In [1]: import numpy as np

In [2]: import numpy.linalg as la

In [3]: np.set_printoptions(precision=2, suppress=True, linewidth=100)

In [4]: E = np.loadtxt("sample17.csv", delimiter=",")

In [5]: E
Out[5]: 
array([[0.2 , 0.  , 0.2 , 0.  , 0.  , 0.2 , 0.  , 0.  , 0.  , 0.2 , 0.2 , 0.  , 0.  , 0.  , 0.  ],
       [0.  , 0.33, 0.  , 0.17, 0.17, 0.17, 0.  , 0.  , 0.17, 0.  , 0.  , 0.  , 0.  , 0.  , 0.  ],
       [0.  , 0.  , 0.17, 0.  , 0.17, 0.17, 0.  , 0.  , 0.  , 0.  , 0.  , 0.17, 0.17, 0.17, 0.  ],
       [0.2 , 0.  , 0.  , 0.2 , 0.  , 0.  , 0.  , 0.2 , 0.2 , 0.  , 0.  , 0.2 , 0.  , 0.  , 0.  ],
       [0.12, 0.  , 0.  , 0.  , 0.25, 0.12, 0.  , 0.  , 0.  , 0.  , 0.12, 0.12, 0.12, 0.  , 0.12],
       [0.  , 0.  , 0.1 , 0.1 , 0.  , 0.1 , 0.1 , 0.1 , 0.1 , 0.1 , 0.  , 0.1 , 0.1 , 0.1 , 0.  ],
       [0.14, 0.  , 0.  , 0.  , 0.14, 0.  , 0.14, 0.  , 0.14, 0.  , 0.14, 0.14, 0.14, 0.  , 0.  ],
       [0.  , 0.  , 0.  , 0.  , 0.  , 0.  , 0.  , 0.25, 0.  , 0.25, 0.  , 0.25, 0.  , 0.25, 0.  ],
       [0.  , 0.  , 0.25, 0.  , 0.  , 0.25, 0.25, 0.  , 0.25, 0.  , 0.  , 0.  , 0.  , 0.  , 0.  ],
       [0.  , 0.  , 0.  , 0.  , 0.  , 0.  , 0.2 , 0.  , 0.  , 0.2 , 0.2 , 0.2 , 0.  , 0.2 , 0.  ],
       [0.  , 0.  , 0.33, 0.  , 0.  , 0.  , 0.  , 0.  , 0.  , 0.  , 0.33, 0.  , 0.  , 0.33, 0.  ],
       [0.  , 0.14, 0.  , 0.14, 0.  , 0.  , 0.  , 0.  , 0.  , 0.  , 0.14, 0.29, 0.14, 0.14, 0.  ],
       [0.  , 0.  , 0.  , 0.  , 0.  , 0.  , 0.  , 0.  , 0.  , 0.25, 0.25, 0.25, 0.25, 0.  , 0.  ],
       [0.  , 0.12, 0.12, 0.  , 0.  , 0.12, 0.  , 0.12, 0.  , 0.12, 0.  , 0.  , 0.  , 0.25, 0.12],
       [0.  , 0.11, 0.  , 0.11, 0.11, 0.  , 0.  , 0.  , 0.  , 0.11, 0.11, 0.  , 0.11, 0.11, 0.22]])

In [6]: x0 = np.array([2, 7, -3, -9, -2, -1, -2, 8, -3, -6, 5, -5, 5, -9, 7])

In [7]: target = E @ x0

In [8]: target.round(2) + 0
Out[8]: 
array([-0.6 , -0.17, -2.5 , -1.4 ,  1.12, -2.5 ,  0.  , -3.  , -2.25, -3.4 , -2.33, -1.57, -0.25,
       -0.75,  0.56])

In [9]: print(la.solve(E, 4 * target))
[  8.  28. -12. -36.  -8.  -4.  -8.  32. -12. -24.  20. -20.  20. -36.  28.]

In [10]: la.solve(E, target)
Out[10]: array([ 2.,  7., -3., -9., -2., -1., -2.,  8., -3., -6.,  5., -5.,  5., -9.,  7.])

In [11]: np.round(la.solve(E.T, E[9]), 2) + 0
Out[11]: array([0., 0., 0., 0., 0., 0., 0., 0., 0., 1., 0., 0., 0., 0., 0.])

In [12]: E @ np.ones(15)
Out[12]: array([1., 1., 1., 1., 1., 1., 1., 1., 1., 1., 1., 1., 1., 1., 1.])

In [13]: np.sort(np.abs(la.eigvals(E)))[::-1]
Out[13]: array([1.  , 0.45, 0.45, 0.41, 0.41, 0.34, 0.27, 0.27, 0.18, 0.18, 0.13, 0.1 , 0.1 , 0.08, 0.08])

In [14]: pr = np.eye(15)[9]

In [15]: for _ in range(6):
    ...:     pr = pr @ E
    ...:     print(pr.round(2))
    ...: 
[0.  0.  0.  0.  0.  0.  0.2 0.  0.  0.2 0.2 0.2 0.  0.2 0. ]
[0.03 0.05 0.09 0.03 0.03 0.02 0.07 0.02 0.03 0.06 0.16 0.13 0.06 0.19 0.02]
[0.02 0.06 0.11 0.04 0.04 0.07 0.03 0.04 0.03 0.07 0.12 0.11 0.07 0.16 0.03]
[0.02 0.06 0.1  0.04 0.05 0.07 0.03 0.04 0.04 0.07 0.1  0.11 0.07 0.15 0.03]
[0.02 0.06 0.09 0.05 0.05 0.07 0.04 0.05 0.04 0.08 0.1  0.12 0.07 0.14 0.03]
[0.02 0.06 0.09 0.05 0.05 0.07 0.04 0.05 0.04 0.08 0.1  0.12 0.07 0.14 0.03]

In [16]: X = np.load("case16.npy")

In [17]: X
Out[17]: 
array([[-0.2, -1.5,  0. , -0.3,  1.3, -0.6, -0.2, -0.4, -0.9],
       [-0.1,  0.8,  0. , -0.1, -0.8, -1.8, -0.3,  1.5,  0. ],
       [ 1.4,  1. ,  0.4, -2.4, -1.2,  0.9,  0.5,  0.6, -1.1],
       [ 0.5, -0.8,  1.1, -0.4, -1.3, -2.3,  0.3,  0.1,  1. ],
       [-0.7, -0.5, -0.9,  1.2,  2.1,  0.1,  0.6, -0.6, -0.5],
       [-1.5, -0.1, -1.7,  2.9,  1.2, -0.4, -0.4,  0.4, -0.8],
       [-0.2, -2.7,  1.5, -2.7,  1.7,  0.1, -0.1,  0.6,  0.4],
       [ 1.7,  1.4,  0.7, -0.6,  1.8, -1.1,  0.7, -0.9, -0.9],
       [ 2.1, -0.2, -0.4,  1.2,  1.4, -2.3,  2.4,  0.2,  0.2],
       [ 2. ,  0.5,  0.8,  0.2, -0.3, -0.8,  0.3,  1.2, -0.5]])

In [18]: B = X / np.sqrt((X ** 2).mean(axis=1, keepdims=True))

In [19]: print(B[2])
[ 1.17  0.83  0.33 -2.   -1.    0.75  0.42  0.5  -0.92]
